$ python3 -q
>>> import numpy as np
>>> from numpy import linalg as LA
>>> np.set_printoptions(precision=3, suppress=True, linewidth=120, legacy="1.25")
>>> feats = np.tanh(np.array([[1.6, 0.5],
...     [0.9, -1.6],
...     [0.9, -2.9],
...     [0.8, 0.0],
...     [0.6, -0.2],
...     [0.2, 1.0],
...     [0.9, -0.6],
...     [1.5, 2.3],
...     [0.5, 0.8],
...     [0.2, -0.8],
...     [1.6, 1.7],
...     [-0.1, 0.8],
...     [0.9, 0.7]]) @ np.array([[0.3, 1.4, 1.5], [0.6, -1.0, -0.1]]))
>>> print(feats)
[[ 0.653  0.94   0.982]
 [-0.598  0.993  0.907]
 [-0.9    1.     0.927]
 [ 0.235  0.808  0.834]
 [ 0.06   0.778  0.726]
 [ 0.578 -0.617  0.197]
 [-0.09   0.953  0.887]
 [ 0.95  -0.197  0.965]
 [ 0.558 -0.1    0.585]
 [-0.397  0.793  0.363]
 [ 0.905  0.493  0.977]
 [ 0.422 -0.735 -0.226]
 [ 0.598  0.508  0.856]]
>>> cent = feats[[2, 5]].astype(float)
>>> for _ in range(7):
...     idx = LA.norm(feats[:, None] - cent, axis=-1).argmin(axis=1)
...     cent = np.array([feats[idx == j].mean(axis=0) for j in range(2)])
... 
>>> print(idx)
[0 0 0 0 0 1 0 1 1 0 1 1 1]
>>> print(cent[1] - cent[0])
[ 0.817 -1.003 -0.245]
>>> print(cent)
[[-0.148  0.895  0.804]
 [ 0.669 -0.108  0.559]]
>>> print(np.abs(cent[1] - cent[0]).argmax())
1
>>> print(np.bincount(idx))
[7 6]
>>> data = np.loadtxt("x.csv", delimiter=",")
>>> print(data)
[[ 0.034  0.103 -0.103 -0.103  0.034]
 [ 0.103  0.31  -0.31  -0.31   0.103]
 [-0.103 -0.31   0.31   0.31  -0.103]
 [-0.103 -0.31   0.31   0.31  -0.103]
 [ 0.034  0.103 -0.103 -0.103  0.034]]
>>> # row 3 repeats row 2
>>> x0 = np.array([2, 0, 2, 1, 1])
>>> print(round(np.trace(data), 3))
1.0
>>> print(data @ data @ x0)
[-0.207 -0.621  0.621  0.621 -0.207]
>>> print(data @ x0)
[-0.207 -0.621  0.621  0.621 -0.207]
>>> print(np.eye(5) - data)
[[ 0.966 -0.103  0.103  0.103 -0.034]
 [-0.103  0.69   0.31   0.31  -0.103]
 [ 0.103  0.31   0.69  -0.31   0.103]
 [ 0.103  0.31  -0.31   0.69   0.103]
 [-0.034 -0.103  0.103  0.103  0.966]]
>>> print(np.round((x0 - data @ x0) @ (data @ x0), 3))
-0.0
>>> X = np.load("test9.npy")
>>> print(X)
[[  1.843  -8.129   3.478]
 [  5.084 -18.797  -0.315]
 [  0.383 -32.63   -4.862]
 [ -0.676  12.732   3.277]
 [ -6.77  -12.573  -3.254]
 [-10.46   -1.318  -2.416]
 [ 17.472  23.996  19.689]
 [ -1.444  21.414   1.905]
 [ -1.77   -4.438   0.17 ]
 [-10.814  15.884   0.318]
 [ 23.286 -11.386  14.787]
 [  7.571 -17.698  -4.01 ]
 [ -5.209  22.964  -2.23 ]
 [ 12.89   19.084  19.352]
 [ -5.404  -7.889  -6.711]]
>>> x0 = np.array([1, 0, -2])
>>> rhs = X @ x0
>>> print(np.round(LA.pinv(X) @ X, 3) + 0)
[[1. 0. 0.]
 [0. 1. 0.]
 [0. 0. 1.]]
>>> print(np.round(LA.solve(X.T @ X, X.T @ rhs), 3) + 0)
[ 1.  0. -2.]
>>> rng = np.random.default_rng(5617)
>>> rhs = rhs + 0.1 * rng.normal(size=15)
>>> print(rhs)
[ -5.192   5.567  10.109  -7.221  -0.25   -5.664 -21.969  -5.273  -2.204 -11.512  -6.3    15.34   -0.928 -25.936
   7.773]
>>> b, *_ = LA.lstsq(X, rhs)
>>> print(round(float(LA.norm(rhs - X @ b)), 3))
0.46
>>> print(b.round())
[ 1. -0. -2.]
>>> print([round(float(LA.norm(LA.solve(X.T @ X + lam * np.eye(3), X.T @ rhs))), 2) for lam in (0, 1, 10, 100)])
[2.23, 2.21, 2.06, 1.28]
>>> print(b.round(3) + 0)
[ 0.997  0.    -1.997]
